$ ipython --no-banner

In [1]: import numpy as np

In [2]: import numpy.linalg as la

In [3]: np.set_printoptions(precision=2, suppress=True, linewidth=140, legacy="1.25")

In [4]: F = np.array([[-0.4, 1.2, -0.3, 0.4],
   ...:     [0.0, -0.5, -1.4, 2.2],
   ...:     [-0.6, 0.2, -1.4, 0.3],
   ...:     [0.2, 1.1, -0.6, 0.9]])

In [5]: F
Out[5]: 
array([[-0.4,  1.2, -0.3,  0.4],
       [ 0. , -0.5, -1.4,  2.2],
       [-0.6,  0.2, -1.4,  0.3],
       [ 0.2,  1.1, -0.6,  0.9]])

In [6]: rng = np.random.default_rng(61101)

In [7]: idx = rng.permutation(4)

In [8]: idx
Out[8]: array([1, 3, 0, 2])

In [9]: B = F[idx][:, idx]

In [10]: np.round(la.det(B), 2), np.round(la.det(F[idx]), 2)
Out[10]: (-2.03, 2.03)

In [11]: hat = np.triu(np.array([[3, 2, -6, -4], [3, -6, 4, -4], [5, -3, 1, 6], [-2, 5, 2, -7]]), 1) + np.eye(4)

In [12]: B = hat @ F @ la.inv(hat)

In [13]: round(la.det(B), 2)
Out[13]: -2.03

In [14]: la.matrix_rank(B)
Out[14]: 4

In [15]: round(float(np.trace(B)), 2), np.trace(F)
Out[15]: (-1.4, -1.4)

In [16]: hat @ F - F @ hat
Out[16]: 
array([[ 2.8, -5.8,  0.8,  4. ],
       [-3.2, -3.6, -1.2,  4. ],
       [ 1.2,  7.8, -8. , 12.2],
       [ 0. , -0.4, -3.2,  8.8]])

In [17]: np.allclose(F, F.T)
Out[17]: False

In [18]: assert F == F.T
Traceback (most recent call last):
  Cell In[18], line 1
    assert F == F.T
ValueError: The truth value of an array with more than one element is ambiguous. Use a.any() or a.all()


In [19]: round(float(la.det(F)), 2)
Out[19]: -2.03

In [20]: round(np.abs(la.eigvals(F)).max(), 2)
Out[20]: 1.96

In [21]: (F + F.T) / 2
Out[21]: 
array([[-0.4 ,  0.6 , -0.45,  0.3 ],
       [ 0.6 , -0.5 , -0.6 ,  1.65],
       [-0.45, -0.6 , -1.4 , -0.15],
       [ 0.3 ,  1.65, -0.15,  0.9 ]])

In [22]: q, evecs = la.qr(F[:, :3])[0], la.qr(F[:, 3:])[0]

In [23]: sig = la.svd(q.T @ evecs, compute_uv=False)

In [24]: np.degrees(np.arccos(sig.clip(0, 1)))
Out[24]: array([22.76])

In [25]: (sig > 0.9).sum()
Out[25]: 1

In [26]: sig
Out[26]: array([0.92])

In [27]: B = np.array([[3, 3], [0, 3], [2, -2], [3, -1]])

In [28]: Z = np.array([[0, 1, 0], [2, 0, 2]])

In [29]: data = B @ Z + 0.1 * rng.normal(size=(4, 3))

In [30]: data
Out[30]: 
array([[ 6.08,  2.77,  6.02],
       [ 5.99, -0.15,  6.05],
       [-3.93,  1.96, -4.03],
       [-2.11,  2.91, -1.98]])

In [31]: np.round(la.norm(data, 2) / la.norm(data), 2)
Out[31]: 0.95

In [32]: np.argsort(-la.norm(data, axis=0).round(6), kind="stable")[:3]
Out[32]: array([2, 0, 1])

In [33]: la.matrix_rank(data, rtol=0.1)
Out[33]: 2

In [34]: E = np.loadtxt("dump.csv", delimiter=",")

In [35]: E
Out[35]: 
array([[ 0.91, -0.21, -0.32, -0.15],
       [-0.21,  0.52, -0.75, -0.34],
       [-0.32, -0.75, -0.19, -0.54],
       [-0.15, -0.34, -0.54,  0.75]])

In [36]: t = np.radians(120)

In [37]: R = np.eye(4)

In [38]: R[0, 0] = R[2, 2] = np.cos(t)

In [39]: R[0, 2], R[2, 0] = -np.sin(t), np.sin(t)

In [40]: R
Out[40]: 
array([[-0.5 ,  0.  , -0.87,  0.  ],
       [ 0.  ,  1.  ,  0.  ,  0.  ],
       [ 0.87,  0.  , -0.5 ,  0.  ],
       [ 0.  ,  0.  ,  0.  ,  1.  ]])

In [41]: B = E @ R.T

In [42]: la.svd(E, compute_uv=False), la.svd(B, compute_uv=False)
Out[42]: (array([1., 1., 1., 1.]), array([1., 1., 1., 1.]))

In [43]: np.round(la.det(R), 2), np.round(np.trace(R), 2)
Out[43]: (1.0, 1.0)

In [44]: np.allclose(la.norm(E, axis=1), la.norm(B, axis=1))
Out[44]: True
